>>> import numpy as np
>>> from numpy import linalg as LA
>>> np.set_printoptions(precision=4, suppress=True, linewidth=200)
>>> def rd(a):
...     return np.round(a, 4) + 0
... 
>>> W0 = np.load("test19.npy")
>>> W0
array([[0, 1, 0, 1],
       [1, 0, 0, 1],
       [0, 0, 0, 0],
       [1, 1, 0, 0]])
>>> [round(float(x), 4) for x in LA.svd(W0, compute_uv=False)[:3]]
[2.0, 1.0, 1.0]
>>> np.argsort(-LA.norm(W0, axis=0).round(6), kind="stable")[:3]
array([0, 1, 3])
>>> rd(LA.norm(W0, 2) / LA.norm(W0))
np.float64(0.8165)
>>> (W0 != 0).astype(int)
array([[0, 1, 0, 1],
       [1, 0, 0, 1],
       [0, 0, 0, 0],
       [1, 1, 0, 0]])
>>> W0 @ W0
array([[2, 1, 0, 1],
       [1, 2, 0, 1],
       [0, 0, 0, 0],
       [1, 1, 0, 2]])
>>> print((LA.matrix_power((W0 != 0) + (W0.T != 0) + np.eye(4), 4) > 0).astype(int))
[[1 1 0 1]
 [1 1 0 1]
 [0 0 1 0]
 [1 1 0 1]]
>>> Uu, s, Vh = LA.svd(W0)
>>> evecs = Vh[:(s > 1e-8).sum()]
>>> rng = np.random.default_rng(569095)
>>> x0 = W0[1] + 2 * W0[2] + rng.integers(2) * np.eye(4)[2]
>>> x0
array([1., 0., 1., 1.])
>>> LA.matrix_rank(np.vstack([W0, x0]))
np.int64(4)
>>> np.allclose(evecs.T @ evecs @ x0, x0)
False
>>> E = np.array([[-9, 6, -9, -3, 2, -3],
...     [-9, -6, -3, -3, -2, -1],
...     [0, -3, 9, 0, -1, 3],
...     [0, 0, 0, 0, 0, 0],
...     [0, 0, 0, 0, 0, 0],
...     [0, 0, 0, 0, 0, 0]])
>>> blk = np.stack([E, -1 * E, E[::-1]])
>>> rd(LA.norm(blk, axis=(1, 2)))
array([21.4476, 21.4476, 21.4476])
>>> print(blk.sum(axis=0))
[[ 0  0  0  0  0  0]
 [ 0  0  0  0  0  0]
 [ 0  0  0  0  0  0]
 [ 0 -3  9  0 -1  3]
 [-9 -6 -3 -3 -2 -1]
 [-9  6 -9 -3  2 -3]]
>>> blk.shape
(3, 6, 6)
>>> rd(LA.det(blk))
array([0., 0., 0.])
>>> rank = LA.matrix_rank(E)
>>> rank
np.int64(3)
>>> ns = LA.svd(E)[2][rank:].T
>>> [int(LA.matrix_rank(E[:i])) for i in range(1, len(E) + 1)]
[1, 2, 3, 3, 3, 3]
>>> LA.matrix_rank(E.T @ E), LA.matrix_rank(E @ E.T)
(np.int64(3), np.int64(3))
>>> print((E + E.T) / 2)
[[-9.  -1.5 -4.5 -1.5  1.  -1.5]
 [-1.5 -6.  -3.  -1.5 -1.  -0.5]
 [-4.5 -3.   9.   0.  -0.5  1.5]
 [-1.5 -1.5  0.   0.   0.   0. ]
 [ 1.  -1.  -0.5  0.   0.   0. ]
 [-1.5 -0.5  1.5  0.   0.   0. ]]
>>> print(np.trace(E))
-6
>>> LA.matrix_power(E, 2)
array([[ 27, -63, -18,   9, -21,  -6],
       [135,  -9,  72,  45,  -3,  24],
       [ 27,  -9,  90,   9,  -3,  30],
       [  0,   0,   0,   0,   0,   0],
       [  0,   0,   0,   0,   0,   0],
       [  0,   0,   0,   0,   0,   0]])
>>> rd(LA.det(E))
np.float64(0.0)
